$ python3 -q
>>> import numpy as np
>>> from numpy import linalg as LA
>>> np.set_printoptions(suppress=True, linewidth=160)
>>> u = np.array([-1, 0, 1, 0]) + 0.5
>>> A = np.outer(u, u) / (u @ u)
>>> A.round(3)
array([[ 0.083, -0.083, -0.25 , -0.083],
       [-0.083,  0.083,  0.25 ,  0.083],
       [-0.25 ,  0.25 ,  0.75 ,  0.25 ],
       [-0.083,  0.083,  0.25 ,  0.083]])
>>> w, evecs = LA.eigh(A)
>>> x0 = np.array([9, 7, 9, 2])
>>> np.round(x0 @ A @ x0 / (x0 @ x0), 3), round(float(w[0]), 3), np.round(w[-1], 3)
(np.float64(0.283), -0.0, np.float64(1.0))
>>> np.round(evecs * np.abs(w) @ evecs.T, 3)
array([[ 0.083, -0.083, -0.25 , -0.083],
       [-0.083,  0.083,  0.25 ,  0.083],
       [-0.25 ,  0.25 ,  0.75 ,  0.25 ],
       [-0.083,  0.083,  0.25 ,  0.083]])
>>> np.abs(A).sum(axis=1).max(), round(float(np.abs(w).max()), 3)
(np.float64(1.5), 1.0)
>>> w, evecs = LA.eigh(A)
>>> np.round(LA.eigvalsh(A @ A), 3) + 0
array([0., 0., 0., 1.])
>>> np.round(LA.eigvalsh(A + -3 * np.eye(4)), 3)
array([-3., -3., -3., -2.])
>>> np.abs(evecs[:, -1]).round(6).argmax()
np.int64(2)
>>> w.round(3) + 0
array([0., 0., 0., 1.])
>>> Uu, sigma, VT = LA.svd(A)
>>> evecs = VT[:(sigma > 1e-8).sum()]
>>> rng = np.random.default_rng(375)
>>> x0 = A[2] + 2 * A[0] + rng.integers(2) * np.eye(4)[1]
>>> x0.round(3)
array([-0.083,  0.083,  0.25 ,  0.083])
>>> LA.matrix_rank(np.vstack([A, x0]))
np.int64(1)
>>> np.allclose(evecs.T @ evecs @ x0, x0)
True
>>> basis = np.array([[0, 2, 2], [2, 2, 1], [0, 0, 0]])
>>> X = (rng.random((17, 3)) < 0.25) @ basis
>>> X
array([[0, 0, 0],
       [0, 0, 0],
       [0, 0, 0],
       [0, 2, 2],
       [0, 0, 0],
       [0, 0, 0],
       [0, 0, 0],
       [0, 0, 0],
       [2, 2, 1],
       [0, 0, 0],
       [0, 0, 0],
       [2, 4, 3],
       [0, 0, 0],
       [0, 2, 2],
       [0, 2, 2],
       [0, 0, 0],
       [0, 0, 0]])
>>> Uu, sigma, VT = LA.svd(X)
>>> np.argmax(sigma[:-1] / (sigma[1:] + 1e-6)) + 1
np.int64(2)
>>> other = Uu[:, :2] @ np.diag(sigma[:2]) @ VT[:2]
>>> LA.matrix_rank(X, rtol=0.05)
np.int64(2)
>>> other.round(3) + 0
array([[0., 0., 0.],
       [0., 0., 0.],
       [0., 0., 0.],
       [0., 2., 2.],
       [0., 0., 0.],
       [0., 0., 0.],
       [0., 0., 0.],
       [0., 0., 0.],
       [2., 2., 1.],
       [0., 0., 0.],
       [0., 0., 0.],
       [2., 4., 3.],
       [0., 0., 0.],
       [0., 2., 2.],
       [0., 2., 2.],
       [0., 0., 0.],
       [0., 0., 0.]])
>>> basis = X[[3, 7]].astype(float)
>>> for _ in range(6):
...     lab = LA.norm(X[:, None] - basis, axis=-1).argmin(axis=1)
...     basis = np.array([X[lab == j].mean(axis=0) for j in range(2)])
... 
>>> lab
array([1, 1, 1, 0, 1, 1, 1, 1, 0, 1, 1, 0, 1, 0, 0, 1, 1])
>>> np.bincount(lab)
array([ 5, 12])
>>> basis[1] - basis[0]
array([-0.8, -2.4, -2. ])
>>> Xs = X - X.mean(axis=0)
>>> evecs = LA.svd(Xs)[2][:2]
>>> other = Xs - Xs @ evecs.T @ evecs
>>> round(LA.norm(other) / LA.norm(Xs), 3)
np.float64(0.0)
>>> np.round((Xs @ evecs.T).std(axis=0), 3)
array([1.578, 0.506])
>>> np.round(np.diag(evecs.T @ evecs), 3)
array([0.889, 0.556, 0.556])
>>> np.round(np.cov(Xs @ evecs.T, rowvar=False), 3) + 0
array([[2.647, 0.   ],
       [0.   , 0.272]])
